% ipython --no-banner

In [1]: import numpy as np

In [2]: from numpy import linalg as LA

In [3]: np.set_printoptions(precision=1, suppress=True, linewidth=200, floatmode="fixed")

In [4]: E = np.load("case0.npy")

In [5]: E
Out[5]: 
array([[ 2,  0,  0,  0,  0,  0,  0,  0,  0,  0],
       [ 0, -3,  0,  0,  0,  0,  0,  0,  0,  0],
       [ 0,  0,  3,  0,  0,  0,  0,  0,  0,  0],
       [ 0,  0,  0,  1,  0,  0,  0,  0,  0,  0],
       [ 0,  0,  0,  0, -2,  0,  0,  0,  0,  0],
       [ 0,  0,  0,  0,  0,  2,  0,  0,  0,  0],
       [ 0,  0,  0,  0,  0,  0, -1,  0,  0,  0],
       [ 0,  0,  0,  0,  0,  0,  0,  3,  0,  0],
       [ 0,  0,  0,  0,  0,  0,  0,  0,  1,  0],
       [ 0,  0,  0,  0,  0,  0,  0,  0,  0,  3]])

In [6]: # symmetric

In [7]: [round(float(LA.det(E[:i, :i])), 2) + 0 for i in range(1, 11)]
Out[7]: [2.0, -6.0, -18.0, -18.0, 36.0, 72.0, -72.0, -216.0, -216.0, -648.0]

In [8]: round(LA.eigvalsh(E).min(), 1)
Out[8]: np.float64(-3.0)

In [9]: r0, r1 = E[4], E[9]

In [10]: r0 @ r1
Out[10]: np.int64(0)

In [11]: p = (r0 @ r1) / (r0 @ r0) * r0

In [12]: np.outer(r0, r1)
Out[12]: 
array([[ 0,  0,  0,  0,  0,  0,  0,  0,  0,  0],
       [ 0,  0,  0,  0,  0,  0,  0,  0,  0,  0],
       [ 0,  0,  0,  0,  0,  0,  0,  0,  0,  0],
       [ 0,  0,  0,  0,  0,  0,  0,  0,  0,  0],
       [ 0,  0,  0,  0,  0,  0,  0,  0,  0, -6],
       [ 0,  0,  0,  0,  0,  0,  0,  0,  0,  0],
       [ 0,  0,  0,  0,  0,  0,  0,  0,  0,  0],
       [ 0,  0,  0,  0,  0,  0,  0,  0,  0,  0],
       [ 0,  0,  0,  0,  0,  0,  0,  0,  0,  0],
       [ 0,  0,  0,  0,  0,  0,  0,  0,  0,  0]])

In [13]: p
Out[13]: array([ 0.0,  0.0,  0.0,  0.0, -0.0,  0.0,  0.0,  0.0,  0.0,  0.0])

In [14]: (r1 - p) @ r0
Out[14]: np.float64(0.0)

In [15]: t = np.radians(180)

In [16]: Rm = np.eye(10)

In [17]: Rm[9, 9] = Rm[0, 0] = np.cos(t)

In [18]: Rm[9, 0], Rm[0, 9] = -np.sin(t), np.sin(t)

In [19]: Rm.round(1) + 0
Out[19]: 
array([[-1.0,  0.0,  0.0,  0.0,  0.0,  0.0,  0.0,  0.0,  0.0,  0.0],
       [ 0.0,  1.0,  0.0,  0.0,  0.0,  0.0,  0.0,  0.0,  0.0,  0.0],
       [ 0.0,  0.0,  1.0,  0.0,  0.0,  0.0,  0.0,  0.0,  0.0,  0.0],
       [ 0.0,  0.0,  0.0,  1.0,  0.0,  0.0,  0.0,  0.0,  0.0,  0.0],
       [ 0.0,  0.0,  0.0,  0.0,  1.0,  0.0,  0.0,  0.0,  0.0,  0.0],
       [ 0.0,  0.0,  0.0,  0.0,  0.0,  1.0,  0.0,  0.0,  0.0,  0.0],
       [ 0.0,  0.0,  0.0,  0.0,  0.0,  0.0,  1.0,  0.0,  0.0,  0.0],
       [ 0.0,  0.0,  0.0,  0.0,  0.0,  0.0,  0.0,  1.0,  0.0,  0.0],
       [ 0.0,  0.0,  0.0,  0.0,  0.0,  0.0,  0.0,  0.0,  1.0,  0.0],
       [ 0.0,  0.0,  0.0,  0.0,  0.0,  0.0,  0.0,  0.0,  0.0, -1.0]])

In [20]: Y = E @ Rm.T

In [21]: LA.svd(E, compute_uv=False), LA.svd(Y, compute_uv=False)
Out[21]: 
(array([3.0, 3.0, 3.0, 3.0, 2.0, 2.0, 2.0, 1.0, 1.0, 1.0]),
 array([3.0, 3.0, 3.0, 3.0, 2.0, 2.0, 2.0, 1.0, 1.0, 1.0]))
